% ipython --no-banner

In [1]: import numpy as np

In [2]: from numpy import linalg as LA

In [3]: np.set_printoptions(precision=3, suppress=True, linewidth=160)

In [4]: F = np.load("w.npy")

In [5]: F
Out[5]: 
array([[ 1, -1,  1],
       [ 1,  0,  0],
       [ 1,  1,  1]])

In [6]: vec = np.array([-2, 3, 1])

In [7]: h = np.maximum(F @ vec, 0)

In [8]: np.maximum(F @ vec, 0) - np.maximum(-F @ vec, 0)
Out[8]: array([-4, -2,  2])

In [9]: np.flatnonzero(h > 1e-9)
Out[9]: array([2])

In [10]: F * (h > 1e-9)[:, None]
Out[10]: 
array([[0, 0, 0],
       [0, 0, 0],
       [1, 1, 1]])

In [11]: F.T @ h
Out[11]: array([2, 2, 2])

In [12]: h
Out[12]: array([0, 0, 2])

In [13]: np.tanh(F @ vec)
Out[13]: array([-0.999, -0.964,  0.964])

In [14]: np.einsum("ij,ji->", F, F)
Out[14]: np.int64(2)

In [15]: np.einsum("ii->", F)
Out[15]: np.int64(2)

In [16]: round(float(LA.det(F.T)), 3)
Out[16]: 2.0

In [17]: np.round(LA.eigvals(F).sum().real, 3)
Out[17]: np.float64(2.0)

In [18]: rng = np.random.default_rng(27)

In [19]: lab = rng.permutation(3)

In [20]: lab
Out[20]: array([0, 2, 1])

In [21]: A2 = F[lab][:, lab]

In [22]: np.allclose(A2, F)
Out[22]: False

In [23]: round(LA.det(A2), 3), np.round(LA.det(F[lab]), 3)
Out[23]: (np.float64(2.0), np.float64(-2.0))

In [24]: np.diag(A2)
Out[24]: array([1, 1, 0])

In [25]: left, sv, vt = LA.svd(F, full_matrices=False)

In [26]: sv
Out[26]: array([2.136, 1.414, 0.662])

In [27]: np.round(vt @ vt.T, 3) + 0
Out[27]: 
array([[1., 0., 0.],
       [0., 1., 0.],
       [0., 0., 1.]])

In [28]: sv / sv[0]
Out[28]: array([1.   , 0.662, 0.31 ])

In [29]: np.round(left.T @ left, 3) + 0
Out[29]: 
array([[1., 0., 0.],
       [0., 1., 0.],
       [0., 0., 1.]])

In [30]: np.round(left.T @ F @ vt.T, 3) + 0
Out[30]: 
array([[2.136, 0.   , 0.   ],
       [0.   , 1.414, 0.   ],
       [0.   , 0.   , 0.662]])

In [31]: left.shape, sv.shape, vt.shape
Out[31]: ((3, 3), (3,), (3, 3))

In [32]: K = np.triu(rng.random((4, 4)) < 0.6, 1).astype(int)

In [33]: K = K + K.T

In [34]: K
Out[34]: 
array([[0, 1, 1, 0],
       [1, 0, 1, 1],
       [1, 1, 0, 0],
       [0, 1, 0, 0]])

In [35]: # equal to its transpose

In [36]: np.argwhere(np.triu(K))
Out[36]: 
array([[0, 1],
       [0, 2],
       [1, 2],
       [1, 3]])

In [37]: K @ K
Out[37]: 
array([[2, 1, 1, 1],
       [1, 3, 1, 0],
       [1, 1, 2, 1],
       [1, 0, 1, 1]])

In [38]: K.sum(axis=0)
Out[38]: array([2, 3, 2, 1])

In [39]: low = np.diag(K.sum(axis=1)) - K

In [40]: round(LA.det(low[1:, 1:]))
Out[40]: 3

In [41]: low @ np.ones(4)
Out[41]: array([0., 0., 0., 0.])

In [42]: vec = np.array([0, -1, 2, 1])

In [43]: (K @ vec).argmax()
Out[43]: np.int64(1)

In [44]: K @ np.eye(4)[2]
Out[44]: array([1., 1., 0., 0.])

In [45]: K @ (2 * vec)
Out[45]: array([ 2,  6, -2, -2])

In [46]: np.sign((K @ vec).round(6))
Out[46]: array([ 1,  1, -1, -1])

In [47]: K * vec
Out[47]: 
array([[ 0, -1,  2,  0],
       [ 0,  0,  2,  1],
       [ 0, -1,  0,  0],
       [ 0, -1,  0,  0]])

In [48]: W0 = np.loadtxt("dump.csv", delimiter=",")

In [49]: W0
Out[49]: 
array([[0., 0., 1., 0.],
       [0., 0., 0., 1.],
       [1., 0., 0., 0.],
       [0., 1., 0., 0.]])

In [50]: vec = np.array([3, 1, 3, 0])

In [51]: np.abs(LA.eigvals(W0))
Out[51]: array([1., 1., 1., 1.])

In [52]: [p for p in range(1, 25) if np.allclose(LA.matrix_power(W0, p), np.eye(4))]
Out[52]: [2, 4, 6, 8, 10, 12, 14, 16, 18, 20, 22, 24]

In [53]: evals, evecs = LA.eigh(W0)

In [54]: vec = np.array([1, 2, 0, 1])

In [55]: vec @ W0 @ vec
Out[55]: np.float64(4.0)

In [56]: np.round(evecs * np.abs(evals) @ evecs.T, 3) + 0
Out[56]: 
array([[1., 0., 0., 0.],
       [0., 1., 0., 0.],
       [0., 0., 1., 0.],
       [0., 0., 0., 1.]])

In [57]: np.abs(W0).sum(axis=1).max(), np.abs(evals).max()
Out[57]: (np.float64(1.0), np.float64(1.0))

In [58]: W0 @ W0
Out[58]: 
array([[1., 0., 0., 0.],
       [0., 1., 0., 0.],
       [0., 0., 1., 0.],
       [0., 0., 0., 1.]])

In [59]: low = np.diag(W0.sum(axis=1)) - W0

In [60]: low @ np.ones(4)
Out[60]: array([0., 0., 0., 0.])

In [61]: (LA.eigvalsh(low) < 1e-8).sum()
Out[61]: np.int64(2)

In [62]: round(LA.det(low[1:, 1:]))
Out[62]: 0

In [63]: low
Out[63]: 
array([[ 1.,  0., -1.,  0.],
       [ 0.,  1.,  0., -1.],
       [-1.,  0.,  1.,  0.],
       [ 0., -1.,  0.,  1.]])

In [64]: vec = np.array([-4, 3, -3, 0])

In [65]: low @ (2 * vec)
Out[65]: array([-2.,  6.,  2., -6.])

In [66]: low * vec
Out[66]: 
array([[-4.,  0.,  3.,  0.],
       [-0.,  3., -0., -0.],
       [ 4.,  0., -3.,  0.],
       [-0., -3., -0.,  0.]])

In [67]: feats = np.load("block13.npy")

In [68]: feats
Out[68]: 
array([[ 8,  1,  1,  1],
       [ 1, -4,  3,  3],
       [ 2,  3,  0, -1],
       [ 1,  3,  1,  0]])

In [69]: vec = np.array([0, 3, 0, 3])

In [70]: target = feats @ vec

In [71]: b, lr = np.zeros(4), 1 / LA.norm(feats, 2) ** 2

In [72]: for i in range(5):
    ...:     b -= lr * feats.T @ (feats @ b - target)
    ...:     if i % 1 == 0: print(i, round(LA.norm(feats @ b - target), 3))
    ...: 
0 6.084
1 5.113
2 4.647
3 4.3
4 3.995

In [73]: np.round(LA.cond(feats), 3)
Out[73]: np.float64(30.295)

In [74]: b
Out[74]: array([ 0.662,  1.452,  0.372, -0.112])

In [75]: LA.matrix_power(feats, 4)
Out[75]: 
array([[5100,  794,  956,  762],
       [1013, 1571, -344, -574],
       [1378, -493,  530,  571],
       [1077, -352,  410,  433]])

In [76]: np.allclose(feats, feats.T)
Out[76]: False

In [77]: np.allclose(feats @ feats.T, feats.T @ feats)
Out[77]: False

In [78]: A2 = feats + rng.integers(-2, 3, (4, 3)) @ rng.integers(-2, 3, (3, 4))

In [79]: A2
Out[79]: 
array([[10, -1,  1,  4],
       [ 0, -3, -3,  0],
       [ 4,  7, -6,  2],
       [-1, -1, -5, -6]])

In [80]: LA.matrix_rank(A2 - feats, tol=1e-8)
Out[80]: np.int64(3)

In [81]: np.round(LA.svd(A2 - feats, compute_uv=False), 3) + 0
Out[81]: array([11.498,  8.547,  3.966,  0.   ])

In [82]: u, v = A2[1], A2[3]

In [83]: u @ u
Out[83]: np.int64(18)

In [84]: p = (u @ v) / (u @ u) * u

In [85]: np.outer(u, v)
Out[85]: 
array([[ 0,  0,  0,  0],
       [ 3,  3, 15, 18],
       [ 3,  3, 15, 18],
       [ 0,  0,  0,  0]])

In [86]: p
Out[86]: array([ 0., -3., -3.,  0.])

In [87]: A2 = np.array([[-2, -4], [-2, 5], [5, 2], [-1, -1]])

In [88]: np.vstack([feats, A2.T]).shape
Out[88]: (6, 4)

In [89]: np.einsum("ik,kj->ji", feats, A2)
Out[89]: 
array([[-14,  18,  -9,  -3],
       [-26, -21,   8,  13]])

In [90]: LA.matrix_rank(np.vstack([feats, A2.T]))
Out[90]: np.int64(4)

In [91]: feats @ A2
Out[91]: 
array([[-14, -26],
       [ 18, -21],
       [ -9,   8],
       [ -3,  13]])

In [92]: A2.T @ feats.T
Out[92]: 
array([[-14,  18,  -9,  -3],
       [-26, -21,   8,  13]])

In [93]: LA.matrix_rank(feats @ A2)
Out[93]: np.int64(2)

In [94]: np.einsum("ij->j", feats)
Out[94]: array([12,  3,  5,  3])

In [95]: u = np.array([1, 0, 0, -2])

In [96]: v = np.array([3, -2, -3, -2])

In [97]: M = np.outer(u, v)

In [98]: M
Out[98]: 
array([[ 3, -2, -3, -2],
       [ 0,  0,  0,  0],
       [ 0,  0,  0,  0],
       [-6,  4,  6,  4]])

In [99]: # rank 1

In [100]: left, sv, vt = LA.svd(M)

In [101]: evecs = vt[:(sv > 1e-8).sum()]

In [102]: vec = M[2] + -1 * M[1] + rng.integers(2) * np.eye(4)[1]

In [103]: vec
Out[103]: array([0., 0., 0., 0.])

In [104]: LA.matrix_rank(np.vstack([M, vec]))
Out[104]: np.int64(1)

In [105]: np.round(LA.norm(vec - evecs.T @ evecs @ vec), 3)
Out[105]: np.float64(0.0)

In [106]: np.diag(evecs.T @ evecs)
Out[106]: array([0.346, 0.154, 0.346, 0.154])
